% ipython --no-banner

In [1]: import numpy as np

In [2]: np.set_printoptions(precision=2, suppress=True, linewidth=100)

In [3]: rng = np.random.default_rng(745)

In [4]: labels = rng.integers(0, 3, 10)

In [5]: arr = np.array([[0, 3, 1, 3, 0, 0, 2, 3, 0, 0],
   ...:     [2, 3, 0, 1, 3, 2, 1, 2, 3, 0],
   ...:     [0, 1, 2, 1, 3, 2, 1, 3, 1, 1],
   ...:     [1, 0, 2, 1, 2, 1, 1, 3, 2, 1],
   ...:     [3, 1, 3, 2, 3, 0, 1, 3, 3, 0],
   ...:     [1, 2, 0, 2, 1, 0, 3, 1, 0, 2],
   ...:     [0, 3, 3, 2, 2, 1, 3, 0, 2, 1],
   ...:     [1, 0, 2, 0, 1, 2, 2, 3, 2, 3],
   ...:     [2, 0, 1, 0, 1, 1, 2, 2, 3, 3],
   ...:     [2, 1, 0, 2, 0, 1, 2, 0, 1, 2]]) * (labels[:, None] == labels)

In [6]: print(arr)
[[0 0 0 3 0 0 2 0 0 0]
 [0 3 0 0 3 0 0 2 3 0]
 [0 0 2 0 0 0 0 0 0 0]
 [1 0 0 1 0 1 1 0 0 1]
 [0 1 0 0 3 0 0 3 3 0]
 [1 0 0 2 0 0 3 0 0 2]
 [0 0 0 2 0 1 3 0 0 1]
 [0 0 0 0 1 0 0 3 2 0]
 [0 0 0 0 1 0 0 2 3 0]
 [2 0 0 2 0 1 2 0 0 2]]

In [7]: u = np.array([2, -3, -1])

In [8]: print(np.polyval(u, arr[5]))
[-2 -1 -1  1 -1 -1  8 -1 -1  1]

In [9]: print(np.cross(arr[5, :3], arr[4, :3]))
[0 0 1]

In [10]: print(np.array([np.convolve(row, u, "same") for row in arr]))
[[  0   0   6  -9  -3   4  -6  -2   0   0]
 [  6  -9  -3   6  -9  -3   4   0 -11  -3]
 [  0   4  -6  -2   0   0   0   0   0   0]
 [ -3  -1   2  -3   1  -1  -4  -1   2  -3]
 [  2  -3  -1   6  -9  -3   6  -3 -12  -3]
 [ -3  -1   4  -6  -2   6  -9  -3   4  -6]
 [  0   0   4  -6   0   3 -10  -3   2  -3]
 [  0   0   0   2  -3  -1   6  -5  -9  -2]
 [  0   0   0   2  -3  -1   4   0 -11  -3]
 [ -6  -2   4  -6   0   1  -7  -2   4  -6]]

In [11]: print(np.convolve(arr[5], u))
[ 2 -3 -1  4 -6 -2  6 -9 -3  4 -6 -2]

In [12]: print(arr @ arr)
[[ 3  0  0  7  0  5  9  0  0  5]
 [ 0 12  0  0 23  0  0 27 31  0]
 [ 0  0  4  0  0  0  0  0  0  0]
 [ 4  0  0 10  0  3 11  0  0  6]
 [ 0  6  0  0 18  0  0 26 27  0]
 [ 6  0  0 15  0  7 17  0  0  9]
 [ 5  0  0 12  0  6 16  0  0  9]
 [ 0  1  0  0  8  0  0 16 15  0]
 [ 0  1  0  0  8  0  0 15 16  0]
 [ 7  0  0 18  0  6 19  0  0 10]]

In [13]: print((arr != 0).astype(int))
[[0 0 0 1 0 0 1 0 0 0]
 [0 1 0 0 1 0 0 1 1 0]
 [0 0 1 0 0 0 0 0 0 0]
 [1 0 0 1 0 1 1 0 0 1]
 [0 1 0 0 1 0 0 1 1 0]
 [1 0 0 1 0 0 1 0 0 1]
 [0 0 0 1 0 1 1 0 0 1]
 [0 0 0 0 1 0 0 1 1 0]
 [0 0 0 0 1 0 0 1 1 0]
 [1 0 0 1 0 1 1 0 0 1]]

In [14]: print((np.linalg.matrix_power((arr != 0) + (arr.T != 0) + np.eye(10), 10) > 0).astype(int))
[[1 0 0 1 0 1 1 0 0 1]
 [0 1 0 0 1 0 0 1 1 0]
 [0 0 1 0 0 0 0 0 0 0]
 [1 0 0 1 0 1 1 0 0 1]
 [0 1 0 0 1 0 0 1 1 0]
 [1 0 0 1 0 1 1 0 0 1]
 [1 0 0 1 0 1 1 0 0 1]
 [0 1 0 0 1 0 0 1 1 0]
 [0 1 0 0 1 0 0 1 1 0]
 [1 0 0 1 0 1 1 0 0 1]]

In [15]: print(round(np.linalg.det(arr), 2))
-34.0

In [16]: x = np.array([-1, 2, 3, 1, 2, 0, 2, -2, 3, -2])

In [17]: target = arr @ x

In [18]: print(target)
[ 7 17  6  0 11  3  6  2  7  0]

In [19]: np.linalg.solve(arr, target[:-1])
ValueError: solve1: Input operand 1 has a mismatch in its core dimension 0, with gufunc signature (m,m),(m)->(m) (size 9 is different from 10)


In [20]: print(np.round(np.linalg.solve(arr, 3 * target), 2) + 0)
[-3.  6.  9.  3.  6.  0.  6. -6.  9. -6.]

In [21]: M = np.loadtxt("block9.csv", delimiter=",")

In [22]: print(M)
[[  1.33   0.46   1.02   2.08   2.34  -0.02   2.35   0.02]
 [  0.89   0.31   0.65   1.41   1.53  -0.06   1.57   0.  ]
 [ -5.7   -2.27  -4.54  -9.1  -10.15  -0.02 -10.22   0.1 ]
 [  6.13   2.47   4.91   9.9   11.21   0.04  11.18   0.02]
 [  3.82   1.43   3.05   5.97   6.84  -0.05   6.83  -0.03]
 [ -7.32  -2.99  -5.89 -11.81 -13.23   0.01 -13.33   0.01]
 [  1.37   0.46   0.96   1.98   2.21  -0.16   2.25   0.02]
 [  1.2    0.45   1.01   1.91   2.19   0.03   2.17  -0.06]
 [ -2.47  -0.9   -2.08  -4.    -4.5   -0.01  -4.53   0.05]
 [  2.71   1.06   2.16   4.28   4.84  -0.01   4.98  -0.04]
 [  3.42   1.36   2.75   5.6    6.19   0.02   6.31  -0.02]
 [  8.79   3.55   7.    14.16  15.78   0.01  15.83   0.01]
 [  4.36   1.75   3.55   6.88   7.79   0.     7.8    0.02]
 [  0.21   0.12   0.23   0.44   0.4    0.03   0.43  -0.05]]

In [23]: u = np.array([2, -3, 3])

In [24]: print(np.cross(M[1, :3], M[3, :3]))
[-0.08 -0.39  0.3 ]

In [25]: print(np.correlate(M[1], M[3], "full"))
[ 0.02  9.96  3.51 17.28 28.11 31.89 25.38 58.07 24.97 31.99 27.67 16.94  3.51  9.62  0.  ]

In [26]: print(np.argsort(-np.linalg.norm(M, axis=0).round(6), kind="stable")[:3])
[6 4 3]

In [27]: print(np.linalg.cond(M) > 100)
True

In [28]: left, sig, Vt = np.linalg.svd(M)

In [29]: print(np.argmax(sig[:-1] / (sig[1:] + 1e-6)) + 1)
1

In [30]: print(sig)
[53.76  0.27  0.22  0.17  0.15  0.12  0.09  0.05]

In [31]: M2 = left[:, :1] @ np.diag(sig[:1]) @ Vt[:1]

In [32]: print(np.linalg.matrix_rank(M2))
1

In [33]: print(round(np.linalg.norm(M - M2) / np.linalg.norm(M), 2))
0.01

In [34]: print(np.unravel_index(np.abs(M).argmax(), M.shape))
(np.int64(11), np.int64(6))

In [35]: M[:, 8]
IndexError: index 8 is out of bounds for axis 1 with size 8


In [36]: W0 = np.load("w.npy")

In [37]: print(W0)
[[ 0  3  5  4]
 [ 0  1  4  4]
 [ 3  1  5  5]
 [ 4  3  0  1]
 [ 1  5  4  2]
 [ 1  0  2  5]
 [ 0  0  1  1]
 [ 3  5  2  2]
 [ 0  8 25 24]]

In [38]: M2 = np.c_[W0[:, :1] @ np.array([[-2]]), np.array([7, -4, -7, -2, 5, -9, 3, 7, 3])]

In [39]: print(M2)
[[ 0  7]
 [ 0 -4]
 [-6 -7]
 [-8 -2]
 [-2  5]
 [-2 -9]
 [ 0  3]
 [-6  7]
 [ 0  3]]

In [40]: print(np.linalg.matrix_rank(np.c_[W0, M2]))
5

In [41]: print(np.linalg.matrix_rank(M2))
2

In [42]: print(np.round(np.linalg.lstsq(W0, M2[:, 0])[0], 2) + 0)
[-2.  0.  0.  0.]

In [43]: x = np.array([6, 1, 7, -8, 9, 2, -9, 5])

In [44]: h1 = np.maximum(M @ x, 0)

In [45]: print(np.flatnonzero(h1 > 1e-9))
[2 5 8]

In [46]: print(np.maximum(M @ (3 * x), 0))
[ 0.    0.   16.92  0.    0.   21.93  0.    0.    6.66  0.    0.    0.    0.    0.  ]

In [47]: print(M * (h1 > 1e-9)[:, None])
[[  0.     0.     0.     0.     0.    -0.     0.     0.  ]
 [  0.     0.     0.     0.     0.    -0.     0.     0.  ]
 [ -5.7   -2.27  -4.54  -9.1  -10.15  -0.02 -10.22   0.1 ]
 [  0.     0.     0.     0.     0.     0.     0.     0.  ]
 [  0.     0.     0.     0.     0.    -0.     0.    -0.  ]
 [ -7.32  -2.99  -5.89 -11.81 -13.23   0.01 -13.33   0.01]
 [  0.     0.     0.     0.     0.    -0.     0.     0.  ]
 [  0.     0.     0.     0.     0.     0.     0.    -0.  ]
 [ -2.47  -0.9   -2.08  -4.    -4.5   -0.01  -4.53   0.05]
 [  0.     0.     0.     0.     0.    -0.     0.    -0.  ]
 [  0.     0.     0.     0.     0.     0.     0.    -0.  ]
 [  0.     0.     0.     0.     0.     0.     0.     0.  ]
 [  0.     0.     0.     0.     0.     0.     0.     0.  ]
 [  0.     0.     0.     0.     0.     0.     0.    -0.  ]]

In [48]: print(h1)
[0.   0.   5.64 0.   0.   7.31 0.   0.   2.22 0.   0.   0.   0.   0.  ]
